>>> import numpy as np
>>> np.set_printoptions(precision=2, suppress=True, linewidth=120)
>>> m1 = np.array([[9.0, -9.0, -9.0, 4.0],
...     [0.0, 17.0, 8.0, -8.0],
...     [0.0, -13.0, -4.0, 8.0],
...     [8.0, 7.0, -1.0, -3.0]])
>>> np.linalg.cond(m1) > 100
np.True_
>>> np.argsort(-np.linalg.norm(m1, axis=0).round(6), kind="stable")[:3]
array([1, 2, 3])
>>> round(np.log10(np.linalg.cond(m1)))
2
>>> A2 = np.array([[2, 8], [-6, -3]])
>>> cent = np.kron(A2, m1)
>>> round(np.linalg.norm(cent, 2), 2), round(np.linalg.norm(A2, 2) * np.linalg.norm(m1, 2), 2)
(np.float64(285.71), np.float64(285.71))
>>> cent
array([[  18.,  -18.,  -18.,    8.,   72.,  -72.,  -72.,   32.],
       [   0.,   34.,   16.,  -16.,    0.,  136.,   64.,  -64.],
       [   0.,  -26.,   -8.,   16.,    0., -104.,  -32.,   64.],
       [  16.,   14.,   -2.,   -6.,   64.,   56.,   -8.,  -24.],
       [ -54.,   54.,   54.,  -24.,  -27.,   27.,   27.,  -12.],
       [  -0., -102.,  -48.,   48.,   -0.,  -51.,  -24.,   24.],
       [  -0.,   78.,   24.,  -48.,   -0.,   39.,   12.,  -24.],
       [ -48.,  -42.,    6.,   18.,  -24.,  -21.,    3.,    9.]])
>>> np.linalg.matrix_rank(cent)
np.int64(8)
>>> vals, V = np.linalg.eig(m1)
>>> np.sort(np.linalg.eigvals(np.linalg.inv(m1)))
array([0.11, 0.2 , 0.25, 1.  ])
>>> np.round(np.prod(vals), 2)
np.float64(180.0)
>>> np.round(m1 @ V[:, 0] - vals[0] * V[:, 0], 2) + 0
array([0., 0., 0., 0.])
>>> hat = np.triu(np.array([[2, -3, -3, 1], [-1, 3, 1, 1], [-1, 1, 3, -2], [-1, -1, 3, 2]]), 1) + np.eye(4)
>>> A2 = hat @ m1 @ np.linalg.inv(hat)
>>> A2
array([[ 17.,  37.,  -8., -69.],
       [  8.,  35.,  -8., -62.],
       [-16., -75.,  25., 155.],
       [  8.,  31.,  -8., -58.]])
>>> round(float(np.linalg.det(A2)), 2)
180.0
>>> np.linalg.matrix_rank(A2)
np.int64(4)
>>> arr = np.load("m.npy")
>>> arr
array([[1.  , 0.  , 0.  , 0.  ],
       [0.  , 0.5 , 0.5 , 0.  ],
       [0.33, 0.  , 0.33, 0.33],
       [0.5 , 0.  , 0.  , 0.5 ]])
>>> rng = np.random.default_rng(1724)
>>> z = rng.permutation(4)
>>> z
array([0, 1, 3, 2])
>>> A2 = arr[z][:, z]
>>> A2
array([[1.  , 0.  , 0.  , 0.  ],
       [0.  , 0.5 , 0.  , 0.5 ],
       [0.5 , 0.  , 0.5 , 0.  ],
       [0.33, 0.  , 0.33, 0.33]])
>>> np.allclose(A2, arr)
False
>>> np.sort(np.abs(np.linalg.eigvals(A2)))
array([0.33, 0.5 , 0.5 , 1.  ])
>>> round(np.linalg.det(A2), 2), np.round(np.linalg.det(arr[z]), 2)
(np.float64(0.08), np.float64(-0.08))
>>> W0 = np.load("run2.npy")
>>> W0
array([[-14.41,   2.23,   0.8 ],
       [ -5.6 ,   2.05,   2.05],
       [ -4.23,   1.91,   1.9 ],
       [ -4.05,   1.89,   1.87],
       [ -2.01,   1.47,   1.29],
       [ -0.97,   1.05,   0.77],
       [ -0.81,   0.96,   0.67],
       [ -0.21,   0.41,   0.2 ],
       [ -0.02,   0.06,   0.02],
       [  0.08,  -0.77,  -0.04],
       [  0.08,  -0.77,  -0.04],
       [  0.07,  -0.86,  -0.02],
       [  0.01,  -1.27,   0.15],
       [ -0.12,  -1.74,   0.49],
       [ -0.17,  -1.88,   0.62],
       [ -0.26,  -2.16,   0.91],
       [ -0.33,  -2.35,   1.13],
       [ -0.73,  -3.34,   2.67],
       [ -0.88,  -3.71,   3.39],
       [ -0.9 ,  -3.75,   3.47],
       [ -1.06,  -4.15,   4.33],
       [ -1.38,  -5.  ,   6.47],
       [ -2.05,  -9.53,  23.7 ]])
>>> # row 10 repeats row 9
>>> z = rng.permutation(3)
>>> A2 = W0[:, z] * rng.choice([-1, 1], 3)
>>> A2
array([[ -0.8 , -14.41,  -2.23],
       [ -2.05,  -5.6 ,  -2.05],
       [ -1.9 ,  -4.23,  -1.91],
       [ -1.87,  -4.05,  -1.89],
       [ -1.29,  -2.01,  -1.47],
       [ -0.77,  -0.97,  -1.05],
       [ -0.67,  -0.81,  -0.96],
       [ -0.2 ,  -0.21,  -0.41],
       [ -0.02,  -0.02,  -0.06],
       [  0.04,   0.08,   0.77],
       [  0.04,   0.08,   0.77],
       [  0.02,   0.07,   0.86],
       [ -0.15,   0.01,   1.27],
       [ -0.49,  -0.12,   1.74],
       [ -0.62,  -0.17,   1.88],
       [ -0.91,  -0.26,   2.16],
       [ -1.13,  -0.33,   2.35],
       [ -2.67,  -0.73,   3.34],
       [ -3.39,  -0.88,   3.71],
       [ -3.47,  -0.9 ,   3.75],
       [ -4.33,  -1.06,   4.15],
       [ -6.47,  -1.38,   5.  ],
       [-23.7 ,  -2.05,   9.53]])
>>> Uu, _, vt = np.linalg.svd(W0.T @ A2)
>>> z
array([2, 0, 1])
>>> A2 = W0 + rng.integers(-2, 3, (23, 2)) @ rng.integers(-2, 3, (2, 3))
>>> A2
array([[-15.41,   2.23,   4.8 ],
       [ -4.6 ,   2.05,   1.05],
       [ -4.23,   1.91,   7.9 ],
       [ -1.05,   1.89,   1.87],
       [ -2.01,   1.47,  -1.71],
       [ -3.97,   1.05,  -2.23],
       [ -1.81,   0.96,  -4.33],
       [ -1.21,   0.41,  -1.8 ],
       [ -2.02,   0.06,  -3.98],
       [  1.08,  -0.77,   4.96],
       [ -0.92,  -0.77,  -5.04],
       [ -1.93,  -0.86,   1.98],
       [ -1.99,  -1.27,  -3.85],
       [ -4.12,  -1.74,  -1.51],
       [  1.83,  -1.88,   1.62],
       [ -2.26,  -2.16,  -0.09],
       [  3.67,  -2.35,   3.13],
       [  0.27,  -3.34,  -1.33],
       [ -3.88,  -3.71,   0.39],
       [ -0.9 ,  -3.75,   6.47],
       [  0.94,  -4.15,   8.33],
       [ -1.38,  -5.  ,   6.47],
       [ -1.05,  -9.53,  28.7 ]])
>>> np.abs(A2 - W0).sum(axis=1)
array([5., 2., 6., 3., 3., 6., 6., 3., 6., 6., 6., 4., 6., 6., 3., 3., 6., 5., 6., 3., 6., 0., 6.])
>>> np.linalg.matrix_rank(A2 - W0, tol=1e-8)
np.int64(2)
>>> x = np.array([-2, -2, -1])
>>> y = A2 @ x
>>> c, lr = np.zeros(3), 1 / np.linalg.norm(A2, 2) ** 2
>>> for i in range(200):
...     c -= lr * A2.T @ (A2 @ c - y)
...     if i % 50 == 0: print(i, round(np.linalg.norm(A2 @ c - y), 2))
... 
0 31.51
50 0.57
100 0.01
150 0.0
>>> c
array([-2., -2., -1.])
>>> hat = W0 @ np.linalg.solve(W0.T @ W0, W0.T)
>>> np.round(np.linalg.eigvalsh(hat), 2) + 0
array([0., 0., 0., 0., 0., 0., 0., 0., 0., 0., 0., 0., 0., 0., 0., 0., 0., 0., 0., 0., 1., 1., 1.])
>>> np.round(np.diag(hat), 2) + 0
array([0.79, 0.15, 0.11, 0.11, 0.06, 0.03, 0.02, 0.  , 0.  , 0.01, 0.01, 0.01, 0.02, 0.04, 0.05, 0.06, 0.06, 0.1 ,
       0.11, 0.11, 0.12, 0.14, 0.9 ])
>>> np.round(np.trace(hat), 2)
np.float64(3.0)
>>> feats = np.load("a.npy")
>>> feats
array([[-3.02,  4.99, -4.96],
       [-3.06,  4.99, -5.04],
       [-3.03,  4.99, -5.01],
       [-2.9 ,  5.03, -5.01],
       [-2.96,  4.99, -5.01],
       [-2.99,  4.97, -5.01],
       [-2.99,  4.95, -5.04],
       [-3.05,  4.96, -5.08],
       [-3.  ,  5.06, -5.08],
       [-2.95,  4.96, -5.01],
       [-2.98,  5.05, -8.04],
       [-2.99,  4.99, -8.07],
       [-3.  ,  4.91, -8.06],
       [-2.97,  4.96, -8.1 ],
       [-3.  ,  4.98, -8.04],
       [-3.02,  4.96, -8.  ],
       [-2.94,  5.06, -7.98],
       [-2.99,  4.89, -8.04],
       [-2.96,  4.99, -8.05],
       [-3.  ,  5.13, -7.99]])
>>> q, V = np.linalg.qr(feats[:, :2])[0], np.linalg.qr(feats[:, 2:])[0]
>>> s = np.linalg.svd(q.T @ V, compute_uv=False)
>>> (s > 0.9).sum()
np.int64(1)
>>> s
array([0.97])
>>> Xc = feats - feats.mean(axis=0)
>>> Uu, s, vt = np.linalg.svd(Xc, full_matrices=False)
>>> s
array([6.74, 0.24, 0.16])
>>> np.searchsorted(np.cumsum(s ** 2) / (s ** 2).sum(), 0.9) + 1
np.int64(1)
>>> np.round(np.abs(vt[-1]), 2) + 0
array([0.98, 0.22, 0.  ])
>>> np.abs(vt[0]).argmax()
np.int64(2)
>>> x = np.array([3, -2, 3])
>>> h1 = np.maximum(feats @ x, 0)
>>> feats.T @ h1
array([0., 0., 0.])
>>> np.flatnonzero(h1 > 1e-9)
array([], dtype=int64)
>>> np.linalg.matrix_rank(feats, rtol=0.1)
np.int64(2)
>>> np.round(np.abs(np.linalg.svd(feats)[2][-1]), 2) + 0
array([0.86, 0.52, 0.  ])
>>> [round(float(x), 2) for x in np.linalg.svd(feats, compute_uv=False)[:3]]
[39.44, 4.45, 0.2]
>>> round(np.linalg.norm(feats, 2) / np.linalg.norm(feats), 2)
np.float64(0.99)
>>> f = np.array([-2, -3, -4, 2])
>>> mat = 2 * np.eye(4) + np.outer(f, f)
>>> mat
array([[ 6.,  6.,  8., -4.],
       [ 6., 11., 12., -6.],
       [ 8., 12., 18., -8.],
       [-4., -6., -8.,  6.]])
>>> # symmetric
>>> vals, V = np.linalg.eigh(mat)
>>> np.round(V.T @ V, 2) + 0
array([[1., 0., 0., 0.],
       [0., 1., 0., 0.],
       [0., 0., 1., 0.],
       [0., 0., 0., 1.]])
>>> np.unique(vals.round(6) + 0, return_counts=True)[1]
array([3, 1])
>>> vals
array([ 2.,  2.,  2., 35.])
>>> np.abs(V[:, -1])
array([0.35, 0.52, 0.7 , 0.35])
>>> round(vals.sum(), 2), np.trace(mat)
(np.float64(41.0), np.float64(41.0))
>>> z = rng.permutation(4)
>>> A2 = mat[:, z] * rng.choice([-1, 1], 4)
>>> A2
array([[  6.,   8.,  -6.,   4.],
       [  6.,  12., -11.,   6.],
       [  8.,  18., -12.,   8.],
       [ -4.,  -8.,   6.,  -6.]])
>>> Uu, _, vt = np.linalg.svd(mat.T @ A2)
>>> np.round(np.linalg.lstsq(mat, A2)[0], 2) + 0
array([[ 1.,  0.,  0.,  0.],
       [ 0.,  0., -1.,  0.],
       [ 0.,  1.,  0.,  0.],
       [ 0.,  0.,  0., -1.]])
>>> z
array([0, 2, 1, 3])
>>> m1.reshape(2, -1)
array([[  9.,  -9.,  -9.,   4.,   0.,  17.,   8.,  -8.],
       [  0., -13.,  -4.,   8.,   8.,   7.,  -1.,  -3.]])
>>> m1.reshape(-1, 2)
array([[  9.,  -9.],
       [ -9.,   4.],
       [  0.,  17.],
       [  8.,  -8.],
       [  0., -13.],
       [ -4.,   8.],
       [  8.,   7.],
       [ -1.,  -3.]])
>>> m1.ravel(order="F")
array([  9.,   0.,   0.,   8.,  -9.,  17., -13.,   7.,  -9.,   8.,  -4.,  -1.,   4.,  -8.,   8.,  -3.])
>>> t3 = m1.reshape(4, 2, -1)
>>> t3[:, 0]
array([[  9.,  -9.],
       [  0.,  17.],
       [  0., -13.],
       [  8.,   7.]])
>>> np.einsum("ihd,ihd->ih", t3, t3)
array([[162.,  97.],
       [289., 128.],
       [169.,  80.],
       [113.,  10.]])
>>> t3.shape
(4, 2, 2)
>>> np.swapaxes(t3, 1, 2)[1]
array([[ 0.,  8.],
       [17., -8.]])
